$ ipython --no-banner

In [1]: import numpy as np

In [2]: import numpy.linalg as la

In [3]: np.set_printoptions(precision=3, suppress=True, linewidth=120)

In [4]: M = np.load("layer19.npy")

In [5]: M
Out[5]: 
array([[12,  0,  6],
       [-2,  0, -1]])

In [6]: G = M.T @ M

In [7]: np.round(la.eigvalsh(G)[::-1], 3) + 0
Out[7]: array([185.,   0.,   0.])

In [8]: la.matrix_rank(G)
Out[8]: np.int64(1)

In [9]: r = la.matrix_rank(M)

In [10]: r
Out[10]: np.int64(1)

In [11]: N = la.svd(M)[2][r:].T

In [12]: np.round(M @ N, 3) + 0
Out[12]: 
array([[0., 0.],
       [0., 0.]])

In [13]: la.matrix_rank(M.T @ M), la.matrix_rank(M @ M.T)
Out[13]: (np.int64(1), np.int64(1))

In [14]: np.round(N @ N.T, 3) + 0
Out[14]: 
array([[ 0.2,  0. , -0.4],
       [ 0. ,  1. ,  0. ],
       [-0.4,  0. ,  0.8]])

In [15]: [int(la.matrix_rank(M[:, :j + 1])) for j in range(3)]
Out[15]: [1, 1, 1]

In [16]: [int(la.matrix_rank(np.delete(M, i, axis=0))) for i in range(2)]
Out[16]: [1, 1]

In [17]: np.unique(M.round(6), axis=0).shape
Out[17]: (2, 3)

In [18]: np.allclose(M[:-1].T @ la.lstsq(M[:-1].T, M[-1])[0], M[-1])
Out[18]: True

In [19]: M @ la.pinv(M) @ M
Out[19]: 
array([[12.,  0.,  6.],
       [-2.,  0., -1.]])

In [20]: left, s, Vt = la.svd(M)

In [21]: vecs = Vt[:(s > 1e-8).sum()]

In [22]: rng = np.random.default_rng(161)

In [23]: x = M[0] + 2 * M[1] + rng.integers(2) * np.eye(3)[1]

In [24]: x
Out[24]: array([8., 1., 4.])

In [25]: np.diag(vecs.T @ vecs)
Out[25]: array([0.8, 0. , 0.2])

In [26]: vecs.T @ vecs
Out[26]: 
array([[0.8, 0. , 0.4],
       [0. , 0. , 0. ],
       [0.4, 0. , 0.2]])

In [27]: np.allclose(vecs.T @ vecs @ x, x)
Out[27]: False

In [28]: round(la.norm(x - vecs.T @ vecs @ x), 3)
Out[28]: np.float64(1.0)
